$ python -q
>>> import numpy as np
>>> np.set_printoptions(precision=2, suppress=True, linewidth=140, floatmode="fixed")
>>> Y = np.array([[8, -7, 3, 2, 7, 3, -8],
...     [9, -3, -6, 7, 0, -5, -3],
...     [-3, 1, 4, -3, 4, -2, 3],
...     [-3, 0, 6, 5, -7, 5, -3]])
>>> arr = np.block([[np.zeros((4, 4)), Y], [Y.T, np.zeros((7, 7))]])
>>> arr
array([[ 0.00,  0.00,  0.00,  0.00,  8.00, -7.00,  3.00,  2.00,  7.00,  3.00, -8.00],
       [ 0.00,  0.00,  0.00,  0.00,  9.00, -3.00, -6.00,  7.00,  0.00, -5.00, -3.00],
       [ 0.00,  0.00,  0.00,  0.00, -3.00,  1.00,  4.00, -3.00,  4.00, -2.00,  3.00],
       [ 0.00,  0.00,  0.00,  0.00, -3.00,  0.00,  6.00,  5.00, -7.00,  5.00, -3.00],
       [ 8.00,  9.00, -3.00, -3.00,  0.00,  0.00,  0.00,  0.00,  0.00,  0.00,  0.00],
       [-7.00, -3.00,  1.00,  0.00,  0.00,  0.00,  0.00,  0.00,  0.00,  0.00,  0.00],
       [ 3.00, -6.00,  4.00,  6.00,  0.00,  0.00,  0.00,  0.00,  0.00,  0.00,  0.00],
       [ 2.00,  7.00, -3.00,  5.00,  0.00,  0.00,  0.00,  0.00,  0.00,  0.00,  0.00],
       [ 7.00,  0.00,  4.00, -7.00,  0.00,  0.00,  0.00,  0.00,  0.00,  0.00,  0.00],
       [ 3.00, -5.00, -2.00,  5.00,  0.00,  0.00,  0.00,  0.00,  0.00,  0.00,  0.00],
       [-8.00, -3.00,  3.00, -3.00,  0.00,  0.00,  0.00,  0.00,  0.00,  0.00,  0.00]])
>>> # rank 8
>>> arr @ arr
array([[248.00,  98.00, -27.00,  -6.00,   0.00,   0.00,   0.00,   0.00,   0.00,   0.00,   0.00],
       [ 98.00, 209.00, -74.00, -44.00,   0.00,   0.00,   0.00,   0.00,   0.00,   0.00,   0.00],
       [-27.00, -74.00,  64.00, -29.00,   0.00,   0.00,   0.00,   0.00,   0.00,   0.00,   0.00],
       [ -6.00, -44.00, -29.00, 153.00,   0.00,   0.00,   0.00,   0.00,   0.00,   0.00,   0.00],
       [  0.00,   0.00,   0.00,   0.00, 163.00, -86.00, -60.00,  73.00,  65.00, -30.00, -91.00],
       [  0.00,   0.00,   0.00,   0.00, -86.00,  59.00,   1.00, -38.00, -45.00,  -8.00,  68.00],
       [  0.00,   0.00,   0.00,   0.00, -60.00,   1.00,  97.00, -18.00,  -5.00,  61.00, -12.00],
       [  0.00,   0.00,   0.00,   0.00,  73.00, -38.00, -18.00,  87.00, -33.00,   2.00, -61.00],
       [  0.00,   0.00,   0.00,   0.00,  65.00, -45.00,  -5.00, -33.00, 114.00, -22.00, -23.00],
       [  0.00,   0.00,   0.00,   0.00, -30.00,  -8.00,  61.00,   2.00, -22.00,  63.00, -30.00],
       [  0.00,   0.00,   0.00,   0.00, -91.00,  68.00, -12.00, -61.00, -23.00, -30.00,  91.00]])
>>> (arr + arr.T) / 2
array([[ 0.00,  0.00,  0.00,  0.00,  8.00, -7.00,  3.00,  2.00,  7.00,  3.00, -8.00],
       [ 0.00,  0.00,  0.00,  0.00,  9.00, -3.00, -6.00,  7.00,  0.00, -5.00, -3.00],
       [ 0.00,  0.00,  0.00,  0.00, -3.00,  1.00,  4.00, -3.00,  4.00, -2.00,  3.00],
       [ 0.00,  0.00,  0.00,  0.00, -3.00,  0.00,  6.00,  5.00, -7.00,  5.00, -3.00],
       [ 8.00,  9.00, -3.00, -3.00,  0.00,  0.00,  0.00,  0.00,  0.00,  0.00,  0.00],
       [-7.00, -3.00,  1.00,  0.00,  0.00,  0.00,  0.00,  0.00,  0.00,  0.00,  0.00],
       [ 3.00, -6.00,  4.00,  6.00,  0.00,  0.00,  0.00,  0.00,  0.00,  0.00,  0.00],
       [ 2.00,  7.00, -3.00,  5.00,  0.00,  0.00,  0.00,  0.00,  0.00,  0.00,  0.00],
       [ 7.00,  0.00,  4.00, -7.00,  0.00,  0.00,  0.00,  0.00,  0.00,  0.00,  0.00],
       [ 3.00, -5.00, -2.00,  5.00,  0.00,  0.00,  0.00,  0.00,  0.00,  0.00,  0.00],
       [-8.00, -3.00,  3.00, -3.00,  0.00,  0.00,  0.00,  0.00,  0.00,  0.00,  0.00]])
>>> arr.sum(axis=0)
array([  8.00,  -1.00,   4.00,   3.00,  11.00,  -9.00,   7.00,  11.00,   4.00,   1.00, -11.00])
>>> round(np.linalg.norm(arr), 2)
np.float64(36.72)
>>> np.linalg.matrix_rank(arr)
np.int64(8)
>>> arr.mean(axis=0)
array([ 0.73, -0.09,  0.36,  0.27,  1.00, -0.82,  0.64,  1.00,  0.36,  0.09, -1.00])
>>> np.count_nonzero(arr)
np.int64(52)
>>> W = np.array([[0, 0, 0, 2, 2],
...     [0, 2, 0, 2, 1],
...     [0, 1, 1, 1, 0],
...     [0, 2, 1, 1, 1],
...     [1, 2, 1, 2, 0],
...     [0, 1, 1, 0, 0],
...     [2, 1, 0, 0, 0],
...     [1, 1, 0, 1, 2],
...     [1, 1, 2, 2, 2],
...     [0, 0, 2, 1, 1],
...     [0, 0, 0, 2, 0]])
>>> beta = np.array([-2, -7, 5, -1, 0])
>>> hid = np.maximum(arr @ W + beta, 0)
>>> np.linalg.matrix_rank(hid)
np.int64(5)
>>> hid
array([[21.00, 14.00, 26.00, 18.00, 21.00],
       [ 2.00,  9.00,  1.00, 13.00,  9.00],
       [ 4.00,  0.00,  7.00,  2.00,  0.00],
       [ 5.00,  0.00,  0.00,  0.00,  1.00],
       [ 0.00,  2.00,  0.00, 27.00, 22.00],
       [ 0.00,  0.00,  6.00,  0.00,  0.00],
       [ 0.00,  0.00, 15.00,  3.00,  6.00],
       [ 0.00, 14.00,  7.00, 19.00, 16.00],
       [ 0.00,  0.00,  2.00, 10.00,  7.00],
       [ 0.00,  0.00,  8.00,  0.00,  6.00],
       [ 0.00,  0.00,  5.00,  0.00,  0.00]])
>>> (hid > 0).mean(axis=0)
array([0.36, 0.36, 0.82, 0.64, 0.73])
>>> Z = np.array([[1, 3], [0, 3], [0, 0], [1, 0], [3, 1]])
>>> (hid @ Z).round(6).argmax(axis=1)
array([1, 0, 1, 1, 0, 0, 0, 0, 0, 0, 0])
>>> W @ Z
array([[8, 2],
       [5, 7],
       [1, 3],
       [4, 7],
       [3, 9],
       [0, 3],
       [2, 9],
       [8, 8],
       [9, 8],
       [4, 1],
       [2, 0]])
>>> x = np.array([2, 1, 2, 0, 2, 1, 0, 2, 0, 0, 0])
>>> h1 = np.maximum(arr @ x, 0)
>>> np.tanh(arr @ x)
array([ 1.00,  1.00, -1.00,  1.00,  1.00, -1.00,  1.00,  1.00,  1.00, -1.00, -1.00])
>>> h1
array([13.00, 29.00,  0.00,  4.00, 19.00,  0.00,  8.00,  5.00, 22.00,  0.00,  0.00])
>>> np.maximum(arr @ (3 * x), 0)
array([39.00, 87.00,  0.00, 12.00, 57.00,  0.00, 24.00, 15.00, 66.00,  0.00,  0.00])
>>> M = np.loadtxt("run16.csv", delimiter=",")
>>> M
array([[ 1.00,  0.00,  0.00,  0.00,  0.00,  0.00],
       [ 0.00,  1.00,  0.00,  0.00,  0.00,  0.00],
       [ 0.00,  0.00,  1.00,  0.00,  0.00,  0.00],
       [ 0.00,  0.00,  0.00,  1.00,  0.00,  0.00],
       [ 0.00,  0.00,  0.00,  0.00,  0.50, -0.87],
       [ 0.00,  0.00,  0.00,  0.00,  0.87,  0.50]])
>>> x = np.array([-1, 0, -1, -2, -2, 0])
>>> np.sort(np.abs(np.degrees(np.angle(np.linalg.eigvals(M)))))
array([ 0.00,  0.00,  0.00,  0.00, 60.00, 60.00])
>>> np.linalg.inv(M)
array([[ 1.00,  0.00,  0.00,  0.00,  0.00,  0.00],
       [ 0.00,  1.00,  0.00,  0.00,  0.00,  0.00],
       [ 0.00,  0.00,  1.00,  0.00,  0.00,  0.00],
       [ 0.00,  0.00,  0.00,  1.00,  0.00,  0.00],
       [ 0.00,  0.00,  0.00,  0.00,  0.50,  0.87],
       [-0.00, -0.00, -0.00, -0.00, -0.87,  0.50]])
>>> [p for p in range(1, 25) if np.allclose(np.linalg.matrix_power(M, p), np.eye(6))]
[6, 12, 18, 24]
